>>> import numpy as np
>>> from numpy import linalg as LA
>>> np.set_printoptions(precision=2, suppress=True, linewidth=100, sign=" ")
>>> r0 = np.array([-3, 2, 1, 1, 3])
>>> m1 = r0[np.abs(np.subtract.outer(np.arange(5), np.arange(5)))]
>>> print(m1)
[[-3  2  1  1  3]
 [ 2 -3  2  1  1]
 [ 1  2 -3  2  1]
 [ 1  1  2 -3  2]
 [ 3  1  1  2 -3]]
>>> evals, vecs = LA.eigh(m1)
>>> LA.svd(m1, compute_uv=False)
array([ 6.41,  5.56,  3.59,  3.44,  2.88])
>>> np.abs(vecs[:, -1])
array([ 0.49,  0.42,  0.41,  0.42,  0.49])
>>> LA.eigvalsh(m1 + 4 * np.eye(5))
array([-2.41, -1.56,  0.41,  1.12,  7.44])
>>> np.unique(evals.round(6) + 0, return_counts=True)[1]
array([ 1,  1,  1,  1,  1])
>>> LA.eigvalsh(m1 @ m1)
array([  8.29,  11.81,  12.86,  30.9 ,  41.14])
>>> evals.sum(), np.trace(m1)
(np.float64(-15.0), np.int64(-15))
>>> print(np.round(vecs.T @ vecs, 2) + 0)
[[ 1.  0.  0.  0.  0.]
 [ 0.  1.  0.  0.  0.]
 [ 0.  0.  1.  0.  0.]
 [ 0.  0.  0.  1.  0.]
 [ 0.  0.  0.  0.  1.]]
>>> vec = np.array([-2, 1, 0, 2, 2])
>>> y = m1 @ vec
>>> y
array([16, -3,  6, -3, -7])
>>> print(LA.solve(m1, m1[:, 4]))
[-0.  0. -0. -0.  1.]
>>> np.round(LA.solve(m1, y), 2) + 0
array([-2.,  1.,  0.,  2.,  2.])
>>> LA.solve(m1.T, m1[4])
array([-0.,  0., -0., -0.,  1.])
>>> np.round(LA.solve(m1, -3 * y), 2) + 0
array([ 6., -3.,  0., -6., -6.])
>>> A = np.array([[0, 1], [0, 5], [0, 4], [2, 2], [0, 1], [3, 5]])
>>> A
array([[ 0,  1],
       [ 0,  5],
       [ 0,  4],
       [ 2,  2],
       [ 0,  1],
       [ 3,  5]])
>>> # rows 0 and 4 are equal
>>> Y = np.c_[A[:, :1] @ np.array([[-1]]), np.array([0, 0, 0, 2, 0, 2])]
>>> Y
array([[ 0,  0],
       [ 0,  0],
       [ 0,  0],
       [-2,  2],
       [ 0,  0],
       [-3,  2]])
>>> LA.lstsq(A, Y[:, 0])[0]
array([-1.,  0.])
>>> K = np.load("case9.npy")
>>> K
array([[ 3,  0,  0,  0],
       [ 1,  5,  0,  0],
       [ 2,  0,  5,  0],
       [ 4,  2,  1,  5]])
>>> # triangular, det is the product of the diagonal
>>> Q, vecs = LA.qr(K[:, :1])[0], LA.qr(K[:, 1:])[0]
>>> sigma = LA.svd(Q.T @ vecs, compute_uv=False)
>>> np.degrees(np.arccos(sigma.clip(0, 1)))
array([ 33.21])
>>> (sigma > 0.9).sum()
np.int64(0)
>>> sigma
array([ 0.84])
>>> np.round(LA.norm(Q @ Q.T - vecs @ vecs.T, 2), 2)
np.float64(1.0)
>>> W0 = np.array([[1.1, 0.1, -1.0, -0.8, -0.2, 1.5],
...     [-0.6, -0.4, -2.0, -0.2, 1.0, -1.8],
...     [1.7, -0.7, -0.3, -1.3, 1.0, 0.7],
...     [0.1, -0.1, -0.5, -0.5, 1.2, -0.7]])
>>> W0
array([[ 1.1,  0.1, -1. , -0.8, -0.2,  1.5],
       [-0.6, -0.4, -2. , -0.2,  1. , -1.8],
       [ 1.7, -0.7, -0.3, -1.3,  1. ,  0.7],
       [ 0.1, -0.1, -0.5, -0.5,  1.2, -0.7]])
>>> W = np.array([[0, 1, 3, 3, 3, 2],
...     [2, 0, 3, 1, 3, 1],
...     [3, 2, 3, 3, 1, 0],
...     [0, 3, 0, 2, 1, 0],
...     [0, 2, 2, 1, 3, 1],
...     [2, 1, 1, 2, 2, 3]])
>>> c = np.array([2, -2, -1, -2, -2, -1])
>>> hid = np.maximum(W0 @ W + c, 0)
>>> hid
array([[ 2.2,  0. ,  0.7,  0. ,  2.2,  5.6],
       [ 0. ,  0. ,  0. ,  0. ,  0. ,  0. ],
       [ 1.1,  0. ,  3.8,  1.3,  3.8,  4.8],
       [ 0. ,  0. ,  0. ,  0. ,  0. ,  0. ]])
>>> (hid > 0).astype(int)
array([[ 1,  0,  1,  0,  1,  1],
       [ 0,  0,  0,  0,  0,  0],
       [ 1,  0,  1,  1,  1,  1],
       [ 0,  0,  0,  0,  0,  0]])
>>> print(LA.matrix_rank(hid))
2
>>> (hid > 0).mean(axis=0)
array([ 0.5 ,  0.  ,  0.5 ,  0.25,  0.5 ,  0.5 ])
>>> basis = np.array([[1, 0, 0], [1, 1, 2], [1, 2, 0], [2, 0, 1], [0, 1, 1], [0, 2, 0]])
>>> hid @ basis
array([[  2.9,  14.8,   2.2],
       [  0. ,   0. ,   0. ],
       [  7.5,  21. ,   5.1],
       [  0. ,   0. ,   0. ]])
>>> (hid @ basis).round(6).argmax(axis=1)
array([ 1,  0,  1,  0])
>>> Uu, sigma, Vh = LA.svd(W0, full_matrices=False)
>>> print(np.cumsum(sigma ** 2) / np.sum(sigma ** 2))
[ 0.47  0.9   0.99  1.  ]
>>> print(np.round(Vh @ Vh.T, 2) + 0)
[[ 1.  0.  0.  0.]
 [ 0.  1.  0.  0.]
 [ 0.  0.  1.  0.]
 [ 0.  0.  0.  1.]]
>>> X = np.load("run0.npy")
>>> X
array([[ 0.,  1.,  1.],
       [ 1.,  0.,  1.],
       [ 1.,  1.,  0.]])
>>> # equal to its transpose
>>> evals, vecs = LA.eigh(X)
>>> LA.eigvalsh(X + 5 * np.eye(3))
array([ 4.,  4.,  7.])
>>> print(np.round(vecs @ np.diag(evals) @ vecs.T, 2) + 0)
[[ 0.  1.  1.]
 [ 1.  0.  1.]
 [ 1.  1.  0.]]
>>> np.round(vecs.T @ vecs, 2) + 0
array([[ 1.,  0.,  0.],
       [ 0.,  1.,  0.],
       [ 0.,  0.,  1.]])
>>> np.round(vecs.T @ X @ vecs, 2) + 0
array([[-1.,  0.,  0.],
       [ 0., -1.,  0.],
       [ 0.,  0.,  2.]])
>>> LA.eigvalsh(X @ X)
array([ 1.,  1.,  4.])
>>> print(np.abs(vecs[:, -1]).round(6).argmax())
0
>>> LA.svd(X, compute_uv=False)
array([ 2.,  1.,  1.])
>>> evals, vecs = LA.eig(X)
>>> evals
array([-1.,  2., -1.])
>>> np.round(np.prod(evals), 2)
np.float64(2.0)
>>> theta = np.deg2rad(30)
>>> arr = np.eye(3)
>>> arr[np.ix_([0, 1], [0, 1])] = [[np.cos(theta), -np.sin(theta)], [np.sin(theta), np.cos(theta)]]
>>> print(arr)
[[ 0.87 -0.5   0.  ]
 [ 0.5   0.87  0.  ]
 [ 0.    0.    1.  ]]
>>> Y = LA.inv(arr)
>>> LA.inv(Y)
array([[ 0.87, -0.5 ,  0.  ],
       [ 0.5 ,  0.87,  0.  ],
       [ 0.  ,  0.  ,  1.  ]])
>>> print(np.allclose(Y, arr.T))
True
>>> np.round(arr @ Y, 2) + 0
array([[ 1.,  0.,  0.],
       [ 0.,  1.,  0.],
       [ 0.,  0.,  1.]])
>>> theta = np.radians(15)
>>> Rm = np.eye(3)
>>> Rm[2, 2] = Rm[1, 1] = np.cos(theta)
>>> Rm[2, 1], Rm[1, 2] = -np.sin(theta), np.sin(theta)
>>> Rm
array([[ 1.  ,  0.  ,  0.  ],
       [ 0.  ,  0.97,  0.26],
       [ 0.  , -0.26,  0.97]])
>>> Y = arr @ Rm.T
>>> LA.svd(arr, compute_uv=False), LA.svd(Y, compute_uv=False)
(array([ 1.,  1.,  1.]), array([ 1.,  1.,  1.]))
>>> feats = np.vander(np.arange(5) - 3, 4, increasing=True)
>>> feats
array([[  1,  -3,   9, -27],
       [  1,  -2,   4,  -8],
       [  1,  -1,   1,  -1],
       [  1,   0,   0,   0],
       [  1,   1,   1,   1]])
>>> # row 0 dominates
>>> Y = np.c_[feats[:, :1] @ np.array([[1]]), np.array([-8, 6, 1, 0, 6])]
>>> Y
array([[ 1, -8],
       [ 1,  6],
       [ 1,  1],
       [ 1,  0],
       [ 1,  6]])
>>> LA.matrix_rank(np.c_[feats, Y])
np.int64(5)
>>> LA.matrix_rank(Y)
np.int64(2)
>>> print(np.round(LA.norm(Y - feats @ LA.lstsq(feats, Y)[0], axis=0), 2) + 0)
[ 0.    2.39]
>>> P = feats @ LA.solve(feats.T @ feats, feats.T)
>>> np.round(LA.eigvalsh(P), 2) + 0
array([ 0.,  1.,  1.,  1.,  1.])
>>> LA.matrix_rank(np.eye(5) - P)
np.int64(1)
>>> np.round(P @ feats[:, 1], 2) + 0
array([-3., -2., -1.,  0.,  1.])
>>> theta = np.deg2rad(30)
>>> data = np.eye(6)
>>> data[np.ix_([1, 5], [1, 5])] = [[np.cos(theta), -np.sin(theta)], [np.sin(theta), np.cos(theta)]]
>>> data
array([[ 1.  ,  0.  ,  0.  ,  0.  ,  0.  ,  0.  ],
       [ 0.  ,  0.87,  0.  ,  0.  ,  0.  , -0.5 ],
       [ 0.  ,  0.  ,  1.  ,  0.  ,  0.  ,  0.  ],
       [ 0.  ,  0.  ,  0.  ,  1.  ,  0.  ,  0.  ],
       [ 0.  ,  0.  ,  0.  ,  0.  ,  1.  ,  0.  ],
       [ 0.  ,  0.5 ,  0.  ,  0.  ,  0.  ,  0.87]])
>>> # splits into 5 blocks
>>> print(np.sort(LA.eigvals(data).real))
[ 0.87  0.87  1.    1.    1.    1.  ]
>>> round(float(LA.det(data)), 2)
1.0
>>> np.flatnonzero(LA.matrix_power((data != 0) + (data.T != 0) + np.eye(6), 6)[2])
array([ 2])
>>> r0 = np.array([3, 1, -1])
>>> np.cross(W0[2, :3], W0[3, :3])
array([ 0.32,  0.82, -0.1 ])
>>> np.array([np.convolve(row, r0, "same") for row in W0])
array([[ 1.4, -4. , -3.5, -0.4,  5.1,  1.7],
       [-1.8, -5.8, -2.2,  4.8, -4.2, -2.8],
       [-0.4, -3.3, -3.5,  2. ,  4.4, -0.3],
       [-0.2, -1.7, -1.9,  3.6, -0.4, -1.9]])
>>> print(np.polyval(r0, W0[2]))
[ 9.37 -0.23 -1.03  2.77  3.    1.17]
>>> Y = data / np.sqrt((data ** 2).mean(axis=1, keepdims=True))
>>> print(LA.matrix_rank(Y) == LA.matrix_rank(data))
True
>>> Y = data / LA.norm(data, axis=1, keepdims=True)
>>> cov = Y @ Y.T
>>> (cov - 2 * np.eye(6)).round(6).argmax(axis=1)
array([ 1,  0,  0,  0,  0,  0])
>>> Uu, sigma, Vh = LA.svd(data, full_matrices=False)
>>> round(float(np.sqrt((sigma ** 2).sum())), 2), np.round(LA.norm(data), 2)
(2.45, np.float64(2.45))
>>> np.allclose(Uu * sigma @ Vh, data)
True
>>> Uu.shape, sigma.shape, Vh.shape
((6, 6), (6,), (6, 6))
>>> sigma / sigma[0]
array([ 1.,  1.,  1.,  1.,  1.,  1.])
>>> np.round(Uu.T @ Uu, 2) + 0
array([[ 1.,  0.,  0.,  0.,  0.,  0.],
       [ 0.,  1.,  0.,  0.,  0.,  0.],
       [ 0.,  0.,  1.,  0.,  0.,  0.],
       [ 0.,  0.,  0.,  1.,  0.,  0.],
       [ 0.,  0.,  0.,  0.,  1.,  0.],
       [ 0.,  0.,  0.,  0.,  0.,  1.]])
>>> print(np.round(Uu.T @ data @ Vh.T, 2) + 0)
[[ 1.  0.  0.  0.  0.  0.]
 [ 0.  1.  0.  0.  0.  0.]
 [ 0.  0.  1.  0.  0.  0.]
 [ 0.  0.  0.  1.  0.  0.]
 [ 0.  0.  0.  0.  1.  0.]
 [ 0.  0.  0.  0.  0.  1.]]
